$ ipython --no-banner

In [1]: import numpy as np

In [2]: import numpy.linalg as la

In [3]: np.set_printoptions(precision=1, suppress=True, linewidth=200, floatmode="fixed")

In [4]: W0 = np.loadtxt("m.csv", delimiter=",")

In [5]: W0
Out[5]: 
array([[  7.4,   1.4, -18.5],
       [ 11.7, -16.2,   0.6],
       [ 17.1,  -9.4,  -4.3],
       [ -8.5,   5.7, -17.2],
       [  3.6, -16.6,  10.5],
       [-17.9,   1.7,   8.7],
       [ -1.0, -17.9,  -8.8],
       [ 19.9,  -1.6,  -0.3],
       [  3.3, -14.2, -13.7],
       [ 11.2,   8.1, -14.5],
       [ -9.9,  -1.5, -17.3],
       [ 18.6,   3.4,   6.6],
       [-11.9,  -4.4, -15.4],
       [  1.9,  15.3, -12.7],
       [-15.3,  12.8,  -1.6],
       [-11.3, -16.3,   2.6],
       [-14.3,  13.2,  -4.7],
       [-15.9,  -0.1,  12.2],
       [ -4.9, -19.2,   2.8],
       [ 17.2,  -9.9,  -2.3],
       [  8.3,   1.7,  18.1],
       [ 15.3,  10.5,   7.4],
       [ 16.7,  10.6,   3.0],
       [  9.5,  16.6,  -5.8],
       [ 19.4,  -4.1,   2.3],
       [ -1.4, -11.0,  16.6]])

In [6]: cen = W0 - W0.mean(axis=0)

In [7]: left, sv, vt = la.svd(cen, full_matrices=False)

In [8]: (np.sign(left[:, 0]) == np.sign(left[0, 0])).astype(int)
Out[8]: array([1, 0, 0, 1, 0, 1, 1, 0, 1, 0, 1, 0, 1, 1, 1, 1, 1, 1, 1, 0, 0, 0, 0, 0, 0, 0])

In [9]: sv
Out[9]: array([64.1, 58.9, 49.9])

In [10]: np.abs(vt[0]).argmax()
Out[10]: np.int64(0)

In [11]: vt[0] * np.sign(vt[0, np.abs(vt[0]).argmax()])
Out[11]: array([ 0.9, -0.2,  0.3])

In [12]: round(float((sv ** 2).sum() ** 2 / (sv ** 4).sum()), 1)
Out[12]: 2.9

In [13]: np.round(cen.mean(axis=0), 1) + 0
Out[13]: array([0.0, 0.0, 0.0])

In [14]: np.abs(left[:, 0]).argmax()
Out[14]: np.int64(14)

In [15]: cen = W0 - W0.mean(axis=0)

In [16]: vecs = la.svd(cen)[2][:2]

In [17]: A2 = cen - cen @ vecs.T @ vecs

In [18]: round(float(la.norm(A2) / la.norm(cen)), 1)
Out[18]: 0.5

In [19]: cen = (W0 - W0.mean(axis=0)) / W0.std(axis=0)

In [20]: cen.std(axis=0)
Out[20]: array([1.0, 1.0, 1.0])

In [21]: coef = la.lstsq(np.delete(cen, 0, axis=1), cen[:, 0])[0]

In [22]: round(float(1 - np.var(cen[:, 0] - np.delete(cen, 0, axis=1) @ coef)), 1)
Out[22]: 0.0

In [23]: M = np.load("w.npy")

In [24]: M
Out[24]: 
array([[-0.8,  1.4, -0.9,  1.0,  2.3, -0.3, -0.5, -0.2,  0.2,  0.3],
       [-0.3,  0.7,  6.3, -0.9, -0.8, -1.2,  0.1,  0.2, -1.2, -2.2],
       [ 0.0,  0.1, -1.7,  1.3, -1.1,  1.4,  0.2,  1.5, -1.3,  0.5],
       [-2.2, -2.0,  1.7,  1.8,  0.1, -1.5,  0.4,  1.0, -0.2, -0.6],
       [-2.0, -0.9,  1.1, -1.2, -0.8,  0.8, -0.7,  1.3,  0.3, -0.3],
       [-0.9,  0.1,  0.4, -0.1, -1.6,  0.6, -0.7,  0.6,  2.2, -0.2],
       [-1.2, -1.2, -1.8,  0.1, -0.1, -1.4, -0.7,  0.6, -0.9,  0.6],
       [ 0.2, -0.3, -2.5, -0.8, -0.3,  0.7,  0.0,  0.1, -1.0,  0.9],
       [ 0.8,  0.8, -3.2, -0.2,  0.8, -0.5, -0.3,  1.1,  0.6,  1.1],
       [-1.1,  1.0, -2.9,  0.4,  0.5,  0.7, -0.1,  0.5,  0.4,  0.9],
       [ 1.0, -0.6, -1.2, -1.5,  0.4,  1.0,  2.7,  0.4,  0.1,  0.4],
       [-0.7,  0.8, -3.9, -1.1, -2.5, -1.0,  0.2,  0.4, -1.5,  1.5],
       [ 1.6, -1.2, -2.3,  0.7,  0.7,  0.6,  0.6,  1.0, -1.6,  1.0],
       [-0.5, -1.3,  5.4,  1.4, -0.2,  0.2, -1.5,  0.4,  1.8, -1.9],
       [ 0.8,  0.0, -0.6,  0.0,  0.4,  0.0,  1.3,  0.0,  0.0,  0.3],
       [-0.6, -0.3, -7.9,  1.3, -0.4, -0.5, -1.3,  1.2,  1.0,  2.5],
       [ 1.0,  2.0, -2.1, -0.7,  0.6,  0.0, -1.2,  0.3,  0.3,  0.6],
       [ 0.7, -0.2, -2.3,  1.0,  0.5,  0.0, -1.9, -0.8, -1.2,  0.9],
       [ 0.5, -1.3, -3.3, -1.8, -0.4,  0.7, -0.3,  1.6,  0.3,  1.0],
       [ 1.5,  1.0, -6.5, -0.7,  0.0, -1.1,  1.3,  0.7, -0.9,  2.1],
       [ 0.3, -0.6, -0.2,  0.3, -2.1, -0.5,  0.5,  0.3, -1.1,  0.1],
       [ 0.6, -0.3,  0.2,  0.6, -1.0, -0.7,  2.2,  0.2,  1.8, -0.2],
       [ 1.2, -1.5, -1.9,  0.3,  2.3,  1.1,  2.1,  0.4,  0.5,  0.5],
       [ 0.4, -1.8, -1.8, -0.7, -0.2,  0.5,  0.7,  0.3, -0.6,  0.7],
       [-2.0,  1.4, -1.4,  0.3,  2.1, -2.0,  0.5,  0.3,  0.0,  0.4],
       [ 0.5,  1.7,  0.3,  0.8, -0.6, -0.7, -0.4,  0.3,  1.3,  0.0],
       [ 1.1,  0.7,  1.9, -0.8,  0.2,  1.3, -1.7,  0.6, -0.9, -0.6],
       [ 0.5, -0.4,  1.2, -1.1,  0.5, -0.5,  0.6, -1.9, -0.1, -0.4],
       [-0.1,  1.8, -2.1, -1.4,  0.9, -1.1, -1.2, -0.6,  0.7,  0.7]])

In [25]: rng = np.random.default_rng(902)

In [26]: lab = rng.permutation(10)

In [27]: A2 = M[:, lab] * rng.choice([-1, 1], 10)

In [28]: A2
Out[28]: 
array([[-0.3, -0.5, -0.2,  0.2, -1.4,  2.3,  0.8,  1.0, -0.9, -0.3],
       [ 2.2,  0.1,  0.2, -1.2, -0.7, -0.8,  0.3, -0.9,  6.3, -1.2],
       [-0.5,  0.2,  1.5, -1.3, -0.1, -1.1, -0.0,  1.3, -1.7,  1.4],
       [ 0.6,  0.4,  1.0, -0.2,  2.0,  0.1,  2.2,  1.8,  1.7, -1.5],
       [ 0.3, -0.7,  1.3,  0.3,  0.9, -0.8,  2.0, -1.2,  1.1,  0.8],
       [ 0.2, -0.7,  0.6,  2.2, -0.1, -1.6,  0.9, -0.1,  0.4,  0.6],
       [-0.6, -0.7,  0.6, -0.9,  1.2, -0.1,  1.2,  0.1, -1.8, -1.4],
       [-0.9,  0.0,  0.1, -1.0,  0.3, -0.3, -0.2, -0.8, -2.5,  0.7],
       [-1.1, -0.3,  1.1,  0.6, -0.8,  0.8, -0.8, -0.2, -3.2, -0.5],
       [-0.9, -0.1,  0.5,  0.4, -1.0,  0.5,  1.1,  0.4, -2.9,  0.7],
       [-0.4,  2.7,  0.4,  0.1,  0.6,  0.4, -1.0, -1.5, -1.2,  1.0],
       [-1.5,  0.2,  0.4, -1.5, -0.8, -2.5,  0.7, -1.1, -3.9, -1.0],
       [-1.0,  0.6,  1.0, -1.6,  1.2,  0.7, -1.6,  0.7, -2.3,  0.6],
       [ 1.9, -1.5,  0.4,  1.8,  1.3, -0.2,  0.5,  1.4,  5.4,  0.2],
       [-0.3,  1.3,  0.0,  0.0, -0.0,  0.4, -0.8,  0.0, -0.6,  0.0],
       [-2.5, -1.3,  1.2,  1.0,  0.3, -0.4,  0.6,  1.3, -7.9, -0.5],
       [-0.6, -1.2,  0.3,  0.3, -2.0,  0.6, -1.0, -0.7, -2.1,  0.0],
       [-0.9, -1.9, -0.8, -1.2,  0.2,  0.5, -0.7,  1.0, -2.3,  0.0],
       [-1.0, -0.3,  1.6,  0.3,  1.3, -0.4, -0.5, -1.8, -3.3,  0.7],
       [-2.1,  1.3,  0.7, -0.9, -1.0,  0.0, -1.5, -0.7, -6.5, -1.1],
       [-0.1,  0.5,  0.3, -1.1,  0.6, -2.1, -0.3,  0.3, -0.2, -0.5],
       [ 0.2,  2.2,  0.2,  1.8,  0.3, -1.0, -0.6,  0.6,  0.2, -0.7],
       [-0.5,  2.1,  0.4,  0.5,  1.5,  2.3, -1.2,  0.3, -1.9,  1.1],
       [-0.7,  0.7,  0.3, -0.6,  1.8, -0.2, -0.4, -0.7, -1.8,  0.5],
       [-0.4,  0.5,  0.3,  0.0, -1.4,  2.1,  2.0,  0.3, -1.4, -2.0],
       [-0.0, -0.4,  0.3,  1.3, -1.7, -0.6, -0.5,  0.8,  0.3, -0.7],
       [ 0.6, -1.7,  0.6, -0.9, -0.7,  0.2, -1.1, -0.8,  1.9,  1.3],
       [ 0.4,  0.6, -1.9, -0.1,  0.4,  0.5, -0.5, -1.1,  1.2, -0.5],
       [-0.7, -1.2, -0.6,  0.7, -1.8,  0.9,  0.1, -1.4, -2.1, -1.1]])

In [29]: left, _, vt = la.svd(M.T @ A2)

In [30]: lab
Out[30]: array([9, 6, 7, 8, 1, 4, 0, 3, 2, 5])

In [31]: np.round(la.lstsq(M, A2)[0], 1) + 0
Out[31]: 
array([[ 0.0,  0.0,  0.0,  0.0,  0.0,  0.0, -1.0,  0.0,  0.0,  0.0],
       [ 0.0,  0.0,  0.0,  0.0, -1.0,  0.0,  0.0,  0.0,  0.0,  0.0],
       [ 0.0,  0.0,  0.0,  0.0,  0.0,  0.0,  0.0,  0.0,  1.0,  0.0],
       [ 0.0,  0.0,  0.0,  0.0,  0.0,  0.0,  0.0,  1.0,  0.0,  0.0],
       [ 0.0,  0.0,  0.0,  0.0,  0.0,  1.0,  0.0,  0.0,  0.0,  0.0],
       [ 0.0,  0.0,  0.0,  0.0,  0.0,  0.0,  0.0,  0.0,  0.0,  1.0],
       [ 0.0,  1.0,  0.0,  0.0,  0.0,  0.0,  0.0,  0.0,  0.0,  0.0],
       [ 0.0,  0.0,  1.0,  0.0,  0.0,  0.0,  0.0,  0.0,  0.0,  0.0],
       [ 0.0,  0.0,  0.0,  1.0,  0.0,  0.0,  0.0,  0.0,  0.0,  0.0],
       [-1.0,  0.0,  0.0,  0.0,  0.0,  0.0,  0.0,  0.0,  0.0,  0.0]])
